In [1]: import numpy as np

In [2]: import numpy.linalg as la

In [3]: np.set_printoptions(suppress=True, linewidth=120)

In [4]: J = np.array([[0.8, -1.3, 0.9, -0.2, 0.8, -0.4],
   ...:     [0.9, -1.6, 0.7, 2.5, -1.4, -1.8],
   ...:     [0.8, 0.9, 2.1, -0.4, 0.3, -0.6],
   ...:     [-1.8, 0.4, -1.1, -0.4, -0.8, 0.1],
   ...:     [0.2, 2.4, -0.8, 0.1, -0.4, 0.9]])

In [5]: print(J)
[[ 0.8 -1.3  0.9 -0.2  0.8 -0.4]
 [ 0.9 -1.6  0.7  2.5 -1.4 -1.8]
 [ 0.8  0.9  2.1 -0.4  0.3 -0.6]
 [-1.8  0.4 -1.1 -0.4 -0.8  0.1]
 [ 0.2  2.4 -0.8  0.1 -0.4  0.9]]

In [6]: r0, v = J[0], J[4]

In [7]: r0 @ v
Out[7]: np.float64(-4.38)

In [8]: round(float(r0 @ r0), 2)
Out[8]: 3.98

In [9]: p = (r0 @ v) / (r0 @ r0) * r0

In [10]: np.round(la.norm(r0 + v) ** 2 + la.norm(r0 - v) ** 2, 2)
Out[10]: np.float64(22.8)

In [11]: p.round(2)
Out[11]: array([-0.88,  1.43, -0.99,  0.22, -0.88,  0.44])

In [12]: np.round((v - p) @ r0, 2)
Out[12]: np.float64(-0.0)

In [13]: la.cond(J) > 100
Out[13]: np.False_

In [14]: [round(float(x), 2) for x in la.svd(J, compute_uv=False)[:3]]
Out[14]: [4.54, 3.11, 2.49]

In [15]: W0 = np.tanh(np.array([[0.0, -1.6],
    ...:     [-0.7, 0.7],
    ...:     [-0.8, -0.4],
    ...:     [-1.2, 0.2],
    ...:     [1.6, -0.7],
    ...:     [1.8, 0.7],
    ...:     [-1.0, 0.1],
    ...:     [1.2, 1.5],
    ...:     [0.4, 0.4],
    ...:     [2.0, 0.4],
    ...:     [0.1, 0.7],
    ...:     [0.0, -0.3],
    ...:     [0.2, -1.1],
    ...:     [0.8, -0.4],
    ...:     [0.0, 0.4],
    ...:     [2.1, -1.1],
    ...:     [-0.7, -0.2],
    ...:     [-0.4, -0.1],
    ...:     [1.8, -0.5],
    ...:     [-0.5, 0.3],
    ...:     [1.1, -0.3]]) @ np.array([[0.3, 0.5, -0.7, -0.1], [0.4, 1.8, 0.3, 0.9]]))

In [16]: W0.round(2)
Out[16]: 
array([[-0.56, -0.99, -0.45, -0.89],
       [ 0.07,  0.72,  0.6 ,  0.6 ],
       [-0.38, -0.81,  0.41, -0.27],
       [-0.27, -0.24,  0.72,  0.29],
       [ 0.2 , -0.43, -0.87, -0.66],
       [ 0.68,  0.97, -0.78,  0.42],
       [-0.25, -0.31,  0.62,  0.19],
       [ 0.74,  1.  , -0.37,  0.84],
       [ 0.27,  0.73, -0.16,  0.31],
       [ 0.64,  0.94, -0.86,  0.16],
       [ 0.3 ,  0.86,  0.14,  0.55],
       [-0.12, -0.49, -0.09, -0.26],
       [-0.36, -0.95, -0.44, -0.77],
       [ 0.08, -0.31, -0.59, -0.41],
       [ 0.16,  0.62,  0.12,  0.35],
       [ 0.19, -0.73, -0.95, -0.83],
       [-0.28, -0.61,  0.41, -0.11],
       [-0.16, -0.36,  0.24, -0.05],
       [ 0.33,  0.  , -0.89, -0.56],
       [-0.03,  0.28,  0.41,  0.31],
       [ 0.21,  0.01, -0.7 , -0.36]])

In [17]: C2 = np.cov(W0, rowvar=False)

In [18]: np.round(la.eigvalsh(C2)[::-1], 2) + 0
Out[18]: array([0.75, 0.42, 0.01, 0.  ])

In [19]: print(C2.shape)
(4, 4)

In [20]: print(np.round(np.median(W0, axis=0), 2))
[ 0.08 -0.24 -0.16 -0.05]

In [21]: np.argwhere(np.triu(np.abs(np.corrcoef(W0.T)) > 0.8, 1))
Out[21]: 
array([[0, 1],
       [1, 3]])

In [22]: np.round(np.polyfit(W0[:, 2], W0[:, 3], 1), 2)
Out[22]: array([0.44, 0.02])

In [23]: print(np.round(np.corrcoef(W0.T), 2))
[[ 1.    0.81 -0.52  0.46]
 [ 0.81  1.   -0.03  0.83]
 [-0.52 -0.03  1.    0.49]
 [ 0.46  0.83  0.49  1.  ]]
